% ipython --no-banner

In [1]: import numpy as np

In [2]: np.set_printoptions(precision=3, suppress=True, linewidth=140)

In [3]: tidy = lambda a: np.round(a, 3) + 0

In [4]: X = np.load("a.npy")

In [5]: tidy(X)
Out[5]: 
array([[-0.16 ,  0.922, -0.352],
       [-0.958, -0.058,  0.282],
       [ 0.239,  0.382,  0.892]])

In [6]: other = np.array([[0, 2, 0], [1, 2, 0]])

In [7]: C = np.kron(other, X)

In [8]: tidy(C)
Out[8]: 
array([[ 0.   ,  0.   ,  0.   , -0.319,  1.844, -0.705,  0.   ,  0.   ,  0.   ],
       [ 0.   ,  0.   ,  0.   , -1.915, -0.116,  0.564,  0.   ,  0.   ,  0.   ],
       [ 0.   ,  0.   ,  0.   ,  0.479,  0.765,  1.785,  0.   ,  0.   ,  0.   ],
       [-0.16 ,  0.922, -0.352, -0.319,  1.844, -0.705,  0.   ,  0.   ,  0.   ],
       [-0.958, -0.058,  0.282, -1.915, -0.116,  0.564,  0.   ,  0.   ,  0.   ],
       [ 0.239,  0.382,  0.892,  0.479,  0.765,  1.785,  0.   ,  0.   ,  0.   ]])

In [9]: C.shape
Out[9]: (6, 9)

In [10]: np.linalg.matrix_rank(C)
Out[10]: np.int64(6)

In [11]: other = np.linalg.inv(X)

In [12]: (np.abs(other) > 1e-9).astype(int)
Out[12]: 
array([[1, 1, 1],
       [1, 1, 1],
       [1, 1, 1]])

In [13]: tidy(np.linalg.det(X) * np.linalg.det(other))
Out[13]: np.float64(1.0)

In [14]: tidy(other)
Out[14]: 
array([[-0.16 , -0.958,  0.239],
       [ 0.922, -0.058,  0.382],
       [-0.352,  0.282,  0.892]])

In [15]: tidy(np.linalg.det(X) * other)
Out[15]: 
array([[-0.16 , -0.958,  0.239],
       [ 0.922, -0.058,  0.382],
       [-0.352,  0.282,  0.892]])

In [16]: tidy(X @ other)
Out[16]: 
array([[1., 0., 0.],
       [0., 1., 0.],
       [0., 0., 1.]])

In [17]: tidy(X[:, 1] @ X[:, 2])
Out[17]: np.float64(0.0)

In [18]: tidy(X.T @ X)
Out[18]: 
array([[1., 0., 0.],
       [0., 1., 0.],
       [0., 0., 1.]])

In [19]: M = np.loadtxt("test13.csv", delimiter=",")

In [20]: M
Out[20]: 
array([[ 4.,  5.,  6.,  7.,  8.,  9.],
       [10., 11., 12., 13., 14., 15.],
       [16., 17., 18., 19., 20., 21.],
       [22., 23., 24., 25., 26., 27.]])

In [21]: f = np.array([-3, -4])

In [22]: np.cross(M[0, :3], M[2, :3])
Out[22]: array([-12.,  24., -12.])

In [23]: np.unique(M.round(6), axis=0).shape
Out[23]: (4, 6)

In [24]: tidy(np.trace(np.linalg.pinv(M) @ M))
Out[24]: np.float64(2.0)

In [25]: J = np.array([[0, 1, 1, 2, 0, 2],
    ...:     [1, 2, 2, 1, 2, 0],
    ...:     [2, 3, 1, 2, 3, 0],
    ...:     [2, 2, 1, 3, 3, 1],
    ...:     [1, 2, 2, 2, 1, 1],
    ...:     [2, 1, 0, 0, 1, 1]])

In [26]: J
Out[26]: 
array([[0, 1, 1, 2, 0, 2],
       [1, 2, 2, 1, 2, 0],
       [2, 3, 1, 2, 3, 0],
       [2, 2, 1, 3, 3, 1],
       [1, 2, 2, 2, 1, 1],
       [2, 1, 0, 0, 1, 1]])

In [27]: rng = np.random.default_rng(9397)

In [28]: z = rng.permutation(6)

In [29]: z
Out[29]: array([1, 5, 2, 4, 0, 3])

In [30]: other = J[z][:, z]

In [31]: tidy(np.sort(np.abs(np.linalg.eigvals(other))))
Out[31]: array([0.614, 0.614, 1.507, 1.507, 2.756, 8.906])

In [32]: np.diff(J, axis=0)
Out[32]: 
array([[ 1,  1,  1, -1,  2, -2],
       [ 1,  1, -1,  1,  1,  0],
       [ 0, -1,  0,  1,  0,  1],
       [-1,  0,  1, -1, -2,  0],
       [ 1, -1, -2, -2,  0,  0]])

In [33]: J.sum(axis=1)
Out[33]: array([ 6,  8, 11, 12,  9,  5])

In [34]: J.shape
Out[34]: (6, 6)

In [35]: np.unravel_index(np.abs(J).argmax(), J.shape)
Out[35]: (np.int64(2), np.int64(1))

In [36]: J.sum(axis=0)
Out[36]: array([ 8, 11,  7, 10, 10,  5])

In [37]: F = np.load("layer4.npy")

In [38]: F
Out[38]: 
array([[-0.94,  0.95, -1.01, -2.35, -0.83, -0.47],
       [-0.88,  1.65, -3.02,  1.05, -2.16,  2.81],
       [-0.4 ,  0.98, -2.  ,  1.46, -1.4 ,  2.26],
       [ 0.04, -0.67,  1.76, -2.59,  1.18, -2.67]])

In [39]: left, sigma, Vh = np.linalg.svd(F)

In [40]: evecs = Vh[:(sigma > 1e-8).sum()]

In [41]: x0 = F[2] + 5 * F[0] + rng.integers(2) * np.eye(6)[2]

In [42]: tidy(x0)
Out[42]: array([ -5.1 ,   5.73,  -7.05, -10.29,  -5.55,  -0.09])

In [43]: np.allclose(evecs.T @ evecs @ x0, x0)
Out[43]: True

In [44]: other = F + rng.integers(-2, 3, (4, 2)) @ rng.integers(-2, 3, (2, 6))

In [45]: tidy(other)
Out[45]: 
array([[-2.94,  2.95, -1.01, -1.35, -3.83,  0.53],
       [-0.88, -2.35, -3.02, -0.95, -0.16,  4.81],
       [-1.4 ,  0.98, -2.  ,  1.46, -2.4 ,  3.26],
       [ 1.04,  1.33,  1.76, -1.59,  1.18, -4.67]])

In [46]: tidy(np.linalg.svd(other - F, compute_uv=False))
Out[46]: array([6.546, 4.142, 0.   , 0.   ])

In [47]: tidy(np.linalg.norm(F, 2) / np.linalg.norm(F))
Out[47]: np.float64(0.907)

In [48]: np.argsort(-np.linalg.norm(F, axis=0).round(6), kind="stable")[:3]
Out[48]: array([5, 2, 3])

In [49]: np.linalg.matrix_rank(F, rtol=0.1)
Out[49]: np.int64(2)

In [50]: [round(float(x), 3) for x in np.linalg.svd(F, compute_uv=False)[:3]]
Out[50]: [7.513, 3.49, 0.0]

In [51]: tidy(F @ np.linalg.pinv(F) @ F)
Out[51]: 
array([[-0.94,  0.95, -1.01, -2.35, -0.83, -0.47],
       [-0.88,  1.65, -3.02,  1.05, -2.16,  2.81],
       [-0.4 ,  0.98, -2.  ,  1.46, -1.4 ,  2.26],
       [ 0.04, -0.67,  1.76, -2.59,  1.18, -2.67]])

In [52]: W0 = np.load("out18.npy")

In [53]: W0
Out[53]: 
array([[ 0.,  0.,  3.,  1.,  1.,  1.,  0.],
       [ 0.,  0.,  0., -3., -1., -3.,  3.],
       [ 3.,  0.,  0.,  0.,  0.,  0.,  0.],
       [ 1., -3.,  0.,  0.,  0.,  0.,  0.],
       [ 1., -1.,  0.,  0.,  0.,  0.,  0.],
       [ 1., -3.,  0.,  0.,  0.,  0.,  0.],
       [ 0.,  3.,  0.,  0.,  0.,  0.,  0.]])

In [54]: def softmax(z):
    ...:     e = np.exp(z - z.max(axis=-1, keepdims=True))
    ...:     return e / e.sum(axis=-1, keepdims=True)
    ...: 

In [55]: tidy(softmax(10 * W0[3]))
Out[55]: array([1., 0., 0., 0., 0., 0., 0.])

In [56]: att = W0 @ W0.T / np.sqrt(7)

In [57]: tidy(softmax(att)[3] @ W0)
Out[57]: array([ 1.043, -2.747,  0.031, -0.021,  0.   , -0.021,  0.031])

In [58]: C2 = W0.T @ W0

In [59]: C2
Out[59]: 
array([[12., -7.,  0.,  0.,  0.,  0.,  0.],
       [-7., 28.,  0.,  0.,  0.,  0.,  0.],
       [ 0.,  0.,  9.,  3.,  3.,  3.,  0.],
       [ 0.,  0.,  3., 10.,  4., 10., -9.],
       [ 0.,  0.,  3.,  4.,  2.,  4., -3.],
       [ 0.,  0.,  3., 10.,  4., 10., -9.],
       [ 0.,  0.,  0., -9., -3., -9.,  9.]])

In [60]: np.trace(C2), (W0 ** 2).sum()
Out[60]: (np.float64(80.0), np.float64(80.0))

In [61]: np.linalg.matrix_rank(C2)
Out[61]: np.int64(4)
